$ python3 -q
>>> import numpy as np
>>> np.set_printoptions(precision=3, suppress=True, linewidth=100, legacy="1.25")
>>> feats = np.loadtxt("out5.csv", delimiter=",")
>>> feats
array([[ 0.626, -2.513,  0.597, -0.395],
       [ 1.594,  0.305,  0.036,  1.896],
       [ 2.259,  0.589,  0.011, -1.816]])
>>> rng = np.random.default_rng(53660)
>>> Y = feats + rng.integers(-2, 3, (3, 1)) @ rng.integers(-2, 3, (1, 4))
>>> Y
array([[ 0.626, -2.513,  0.597, -0.395],
       [-2.406,  2.305, -1.964,  1.896],
       [-1.741,  2.589, -1.989, -1.816]])
>>> np.abs(Y - feats).sum(axis=1)
array([0., 8., 8.])
>>> th = np.radians(159)
>>> Rm = np.eye(4)
>>> Rm[1, 1] = Rm[2, 2] = np.cos(th)
>>> Rm[1, 2], Rm[2, 1] = -np.sin(th), np.sin(th)
>>> Rm
array([[ 1.   ,  0.   ,  0.   ,  0.   ],
       [ 0.   , -0.934, -0.358,  0.   ],
       [ 0.   ,  0.358, -0.934,  0.   ],
       [ 0.   ,  0.   ,  0.   ,  1.   ]])
>>> Y = feats @ Rm.T
>>> np.allclose(feats @ feats.T, Y @ Y.T)
True
>>> np.abs(Y - feats).max(axis=0)
array([0.   , 4.645, 2.054, 0.   ])
>>> np.linalg.svd(feats, compute_uv=False), np.linalg.svd(Y, compute_uv=False)
(array([3.  , 2.7 , 2.43]), array([3.  , 2.7 , 2.43]))
>>> Y
array([[ 0.626,  2.132, -1.458, -0.395],
       [ 1.594, -0.298,  0.076,  1.896],
       [ 2.259, -0.554,  0.201, -1.816]])
>>> Y = np.array([[-1, 5], [-4, -3]])
>>> C = np.kron(Y, feats)
>>> C.shape
(6, 8)
>>> np.round(np.linalg.norm(C, 2), 3), round(float(np.linalg.norm(Y, 2) * np.linalg.norm(feats, 2)), 3)
(18.127, 18.127)
>>> np.linalg.matrix_rank(C)
6
>>> F = np.loadtxt("run16.csv", delimiter=",")
>>> F
array([[ 0.236,  0.408,  0.532],
       [ 0.019, -1.415, -2.207],
       [ 0.035,  0.229,  0.438],
       [ 0.062, -2.438, -3.483],
       [ 0.063, -4.291, -6.374],
       [ 0.171,  0.589,  0.687],
       [-0.085, -0.921, -1.368],
       [-0.107, -0.522, -0.822],
       [-0.086, -1.077, -1.637],
       [ 0.095,  0.337,  0.57 ],
       [-0.002, -0.685, -1.239],
       [ 0.108, -2.967, -4.551],
       [-0.046, -2.447, -3.533],
       [-0.018, -1.073, -1.59 ],
       [-0.007,  0.014,  0.003],
       [ 0.012,  0.928,  1.678],
       [-0.2  , -1.669, -2.251],
       [ 0.154, -0.938, -1.358],
       [-0.001, -0.042, -0.154],
       [ 0.038,  2.747,  4.159],
       [ 0.096,  2.502,  3.798],
       [ 0.235,  0.003,  0.134],
       [-0.029,  3.169,  4.596]])
>>> G = np.cov(F, rowvar=False)
>>> G
array([[0.011, 0.027, 0.038],
       [0.027, 3.188, 4.742],
       [0.038, 4.742, 7.069]])
>>> np.argwhere(np.triu(np.abs(np.corrcoef(F.T)) > 0.8, 1))
array([[1, 2]])
>>> np.polyfit(F[:, 2], F[:, 0], 1)
array([0.005, 0.036])
>>> np.argsort(-F.std(axis=0).round(6), kind="stable")
array([2, 1, 0])
>>> G.shape
(3, 3)
>>> np.median(F, axis=0)
array([ 0.019, -0.522, -0.822])
>>> np.corrcoef(F.T)
array([[1.   , 0.141, 0.134],
       [0.141, 1.   , 0.999],
       [0.134, 0.999, 1.   ]])
>>> evals, vecs = np.linalg.eigh(G)
>>> x0 = np.array([2, 3, 0])
>>> vecs * np.abs(evals) @ vecs.T
array([[0.011, 0.027, 0.038],
       [0.027, 3.188, 4.742],
       [0.038, 4.742, 7.069]])
>>> round(x0 @ G @ x0, 3)
29.059
>>> vecs * np.maximum(evals, 0) @ vecs.T
array([[0.011, 0.027, 0.038],
       [0.027, 3.188, 4.742],
       [0.038, 4.742, 7.069]])
>>> round(np.abs(G).sum(axis=1).max(), 3), round(float(np.abs(evals).max()), 3)
(11.848, 10.252)
>>> Y = F / np.sqrt((F ** 2).mean(axis=1, keepdims=True))
>>> Y[14]
array([-0.761,  1.521,  0.326])
>>> Ac = (F - F.mean(axis=0)) / F.std(axis=0)
>>> np.argwhere(np.abs(Ac) > 2)
array([[ 4,  1],
       [ 4,  2],
       [16,  0],
       [22,  1],
       [22,  2]])
>>> Ac.std(axis=0)
array([1., 1., 1.])
>>> coef = np.linalg.lstsq(np.delete(Ac, 2, axis=1), Ac[:, 2])[0]
>>> np.abs(coef).argmax()
1
>>> coef
array([-0.007,  1.   ])
>>> Y = np.array([[-3, -4, 1], [2, 3, -5], [-4, -5, 4]])
>>> M = Y + Y.T
>>> M
array([[ -6,  -2,  -3],
       [ -2,   6, -10],
       [ -3, -10,   8]])
>>> z = rng.permutation(3)
>>> z
array([2, 0, 1])
>>> Y = M[z][:, z]
>>> np.trace(Y)
8
>>> round(float(np.linalg.det(Y)), 3), np.round(np.linalg.det(M[z]), 3)
(106.0, 106.0)
>>> Y
array([[  8,  -3, -10],
       [ -3,  -6,  -2],
       [-10,  -2,   6]])
>>> np.sort(np.abs(np.linalg.eigvals(Y)))
array([ 0.744,  8.341, 17.085])
>>> np.diag(Y)
array([ 8, -6,  6])
>>> evals, vecs = np.linalg.eigh(M)
>>> x0 = np.array([1, 0, 1])
>>> vecs * np.abs(evals) @ vecs.T
array([[ 6.053,  2.892,  2.001],
       [ 2.892,  9.13 , -6.949],
       [ 2.001, -6.949, 10.987]])
>>> vecs * np.maximum(evals, 0) @ vecs.T
array([[ 0.026,  0.446, -0.5  ],
       [ 0.446,  7.565, -8.474],
       [-0.5  , -8.474,  9.493]])
>>> z = rng.integers(0, 2, 3)
>>> K = (z[:, None] == z) * -1 + np.eye(3)
>>> K
array([[ 0., -1., -1.],
       [-1.,  0., -1.],
       [-1., -1.,  0.]])
>>> # symmetric, so the eigenvalues are real
>>> z = rng.permutation(3)
>>> Y = K[:, z] * rng.choice([-1, 1], 3)
>>> Y
array([[-0.,  1.,  1.],
       [ 1., -0.,  1.],
       [ 1.,  1., -0.]])
>>> Uu, _, vt = np.linalg.svd(K.T @ Y)
>>> z
array([0, 1, 2])
>>> np.round(np.linalg.lstsq(K, Y)[0], 3) + 0
array([[-1.,  0.,  0.],
       [ 0., -1.,  0.],
       [ 0.,  0., -1.]])
>>> f = np.array([1, 2, 1])
>>> Y = K + np.outer(f, np.eye(3)[0])
>>> np.round(np.linalg.det(Y) / np.linalg.det(K), 3), np.round(1 + np.linalg.solve(K, f)[0], 3)
(-0.0, 0.0)
>>> np.linalg.matrix_rank(Y - K)
1
>>> Ac = F - F.mean(axis=0)
>>> vecs = np.linalg.svd(Ac)[2][:1]
>>> Y = Ac - Ac @ vecs.T @ vecs
>>> np.cov(Ac @ vecs.T, rowvar=False)
array(10.252)
>>> (Ac @ vecs.T).std(axis=0)
array([3.131])
>>> np.linalg.norm(Y, axis=1).round(6).argmax()
16
>>> evals, vecs = np.linalg.eig(K)
>>> np.round(K @ vecs[:, 0] - evals[0] * vecs[:, 0], 3) + 0
array([0., 0., 0.])
>>> np.sort(np.linalg.eigvals(K.T))
array([-2.,  1.,  1.])
>>> np.sort(np.linalg.eigvals(np.linalg.inv(K)))
array([-0.5,  1. ,  1. ])
>>> np.sort(np.linalg.eigvals(K @ K))
array([1., 1., 4.])
>>> round(float(np.prod(evals)), 3)
-2.0
>>> np.fft.fft(K[0])
array([-2.+0.j,  1.+0.j,  1.+0.j])
>>> K @ (-1.0) ** np.arange(3)
array([ 0., -2.,  0.])
>>> data = np.load("block14.npy")
>>> data
array([[5., 1., 1.],
       [1., 5., 1.],
       [1., 1., 5.]])
>>> # symmetric
>>> G = data.T @ data
>>> np.allclose(G, G.T)
True
>>> np.trace(G), (data ** 2).sum()
(81.0, 81.0)
>>> np.diag(G)
array([27., 27., 27.])
>>> Y = np.linalg.inv(data)
>>> np.linalg.det(data) * Y
array([[24., -4., -4.],
       [-4., 24., -4.],
       [-4., -4., 24.]])
>>> round(np.linalg.det(data) * np.linalg.det(Y), 3)
1.0
>>> np.round(np.linalg.slogdet(data)[0], 3)
1.0
>>> np.linalg.inv(Y)
array([[5., 1., 1.],
       [1., 5., 1.],
       [1., 1., 5.]])
>>> np.kron(np.eye(2, dtype=int), data)
array([[5., 1., 1., 0., 0., 0.],
       [1., 5., 1., 0., 0., 0.],
       [1., 1., 5., 0., 0., 0.],
       [0., 0., 0., 5., 1., 1.],
       [0., 0., 0., 1., 5., 1.],
       [0., 0., 0., 1., 1., 5.]])
>>> round(np.linalg.det(2 * data), 3), np.round(np.linalg.det(data), 3)
(896.0, 112.0)
>>> np.poly(data)
array([   1.,  -15.,   72., -112.])
>>> x0 = np.array([2, 5, -3])
>>> np.linalg.norm(data @ x0) <= np.linalg.norm(data, 2) * np.linalg.norm(x0) + 1e-9
True
>>> np.einsum("ij,j->i", data, x0)
array([12., 24., -8.])
>>> data @ np.eye(3)[1]
array([1., 5., 1.])
>>> data @ x0
array([12., 24., -8.])
>>> Y = np.array([[-1, -1, -1, -1, 1],
...     [1, -1, 1, -1, 2],
...     [1, -1, 0, 2, 1],
...     [-1, 1, 1, 1, 0],
...     [-1, -1, 2, -1, 0]])
>>> J = np.triu(Y, 1)
>>> J
array([[ 0, -1, -1, -1,  1],
       [ 0,  0,  1, -1,  2],
       [ 0,  0,  0,  2,  1],
       [ 0,  0,  0,  0,  0],
       [ 0,  0,  0,  0,  0]])
>>> Uu, s, vt = np.linalg.svd(J)
>>> np.argmax(s[:-1] / (s[1:] + 1e-6)) + 1
3
>>> s
array([2.713, 2.273, 1.572, 0.   , 0.   ])
>>> Y = Uu[:, :3] @ np.diag(s[:3]) @ vt[:3]
>>> round(np.linalg.norm(J - Y) / np.linalg.norm(J), 3)
0.0
>>> np.linalg.matrix_rank(J, rtol=0.05)
3
>>> round(np.linalg.norm(J - Y, 2), 3), s[3]
(0.0, 0.0)
>>> np.linalg.matrix_rank(Y)
3
>>> W0 = np.load("x.npy")
>>> W0
array([[-1.924,  7.404, -6.987, -5.063, -6.841],
       [-1.779,  6.33 , -5.325, -3.546, -4.932],
       [-1.752,  6.138, -5.05 , -3.298, -4.615],
       [-1.326,  3.515, -2.039, -0.713, -1.145],
       [-1.144,  2.616, -1.355, -0.211, -0.376],
       [-1.047,  2.193, -1.101, -0.054, -0.104],
       [-0.704,  0.992, -0.619,  0.085,  0.293],
       [-0.688,  0.948, -0.608,  0.081,  0.295],
       [-0.665,  0.884, -0.591,  0.073,  0.296],
       [-0.473,  0.447, -0.486, -0.014,  0.236],
       [-0.387,  0.299, -0.44 , -0.054,  0.183],
       [-0.254,  0.129, -0.347, -0.093,  0.096],
       [-0.114,  0.026, -0.192, -0.078,  0.023],
       [ 0.513,  0.527,  2.086,  1.573,  0.797],
       [ 0.654,  0.856,  3.151,  2.497,  1.415],
       [ 0.812,  1.32 ,  4.677,  3.865,  2.392],
       [ 0.857,  1.468,  5.173,  4.316,  2.725],
       [ 0.88 ,  1.55 ,  5.449,  4.569,  2.914],
       [ 0.944,  1.782,  6.244,  5.3  ,  3.465],
       [ 0.966,  1.865,  6.531,  5.566,  3.667],
       [ 0.987,  1.949,  6.821,  5.834,  3.873],
       [ 1.109,  2.459,  8.632,  7.523,  5.185],
       [ 1.296,  3.36 , 11.987, 10.691,  7.715],
       [ 1.335,  3.563, 12.769, 11.434,  8.318],
       [ 1.381,  3.815, 13.752, 12.371,  9.082],
       [ 1.412,  3.987, 14.433, 13.021,  9.616],
       [ 1.416,  4.011, 14.531, 13.114,  9.692],
       [ 1.563,  4.887, 18.095, 16.532, 12.526],
       [ 1.729,  5.977, 22.755, 21.026, 16.309],
       [ 1.913,  7.322, 28.82 , 26.907, 21.333],
       [ 1.938,  7.513, 29.705, 27.767, 22.073]])
>>> G = np.cov(W0, rowvar=False)
>>> np.argsort(-W0.std(axis=0).round(6), kind="stable")
array([2, 3, 4, 1, 0])
>>> np.median(W0, axis=0)
array([0.812, 2.193, 4.677, 3.865, 2.392])
>>> np.corrcoef(W0.T)
array([[1.   , 0.108, 0.883, 0.85 , 0.853],
       [0.108, 1.   , 0.47 , 0.512, 0.442],
       [0.883, 0.47 , 1.   , 0.998, 0.994],
       [0.85 , 0.512, 0.998, 1.   , 0.995],
       [0.853, 0.442, 0.994, 0.995, 1.   ]])
>>> round(float(np.corrcoef(W0[:, 3], W0[:, 0])[0, 1]), 3)
0.85
>>> z = W0[:, 3] > np.median(W0[:, 3])
>>> f = W0[z].mean(axis=0) - W0[~z].mean(axis=0)
>>> np.argsort(-np.abs(f).round(6), kind="stable")
array([2, 3, 4, 0, 1])
>>> z.astype(int)
array([0, 0, 0, 0, 0, 0, 0, 0, 0, 0, 0, 0, 0, 0, 0, 0, 1, 1, 1, 1, 1, 1, 1, 1, 1, 1, 1, 1, 1, 1, 1])
>>> np.round((((W0 - W0.mean(axis=0)) @ f > 0) == z).mean(), 3)
0.871
>>> Uu, s, vt = np.linalg.svd(W0)
>>> vecs = vt[:(s > 1e-8).sum()]
>>> x0 = W0[25] + 4 * W0[22] + rng.integers(2) * np.eye(5)[4]
>>> x0
array([ 6.596, 17.426, 62.38 , 55.784, 41.474])
>>> np.round(vecs.T @ vecs, 3) + 0
array([[ 0.359, -0.154,  0.333, -0.026, -0.308],
       [-0.154,  0.923,  0.   ,  0.154, -0.154],
       [ 0.333,  0.   ,  0.667,  0.333,  0.   ],
       [-0.026,  0.154,  0.333,  0.359,  0.308],
       [-0.308, -0.154,  0.   ,  0.308,  0.692]])
>>> np.allclose(vecs.T @ vecs @ x0, x0)
False
>>> np.linalg.matrix_rank(np.vstack([W0, x0]))
4
>>> Ac = W0 - W0.mean(axis=0)
>>> Uu, s, vt = np.linalg.svd(Ac, full_matrices=False)
>>> np.linalg.matrix_rank(Ac)
3
>>> np.round(s ** 2 / (s ** 2).sum(), 3) + 0
array([0.977, 0.021, 0.003, 0.   , 0.   ])
>>> (np.sign(Uu[:, 0]) == np.sign(Uu[0, 0])).astype(int)
array([1, 1, 1, 1, 1, 1, 1, 1, 1, 1, 1, 1, 1, 1, 1, 1, 1, 1, 1, 1, 0, 0, 0, 0, 0, 0, 0, 0, 0, 0, 0])
>>> np.abs(vt[0]).argmax()
2
>>> np.round(Ac.mean(axis=0), 3) + 0
array([0., 0., 0., 0., 0.])
>>> s.round(3) + 0
array([79.689, 11.617,  4.046,  0.   ,  0.   ])
>>> vt[0] * np.sign(vt[0, np.abs(vt[0]).argmax()])
array([0.07 , 0.078, 0.653, 0.582, 0.473])
>>> np.searchsorted(np.cumsum(s ** 2) / (s ** 2).sum(), 0.9) + 1
1
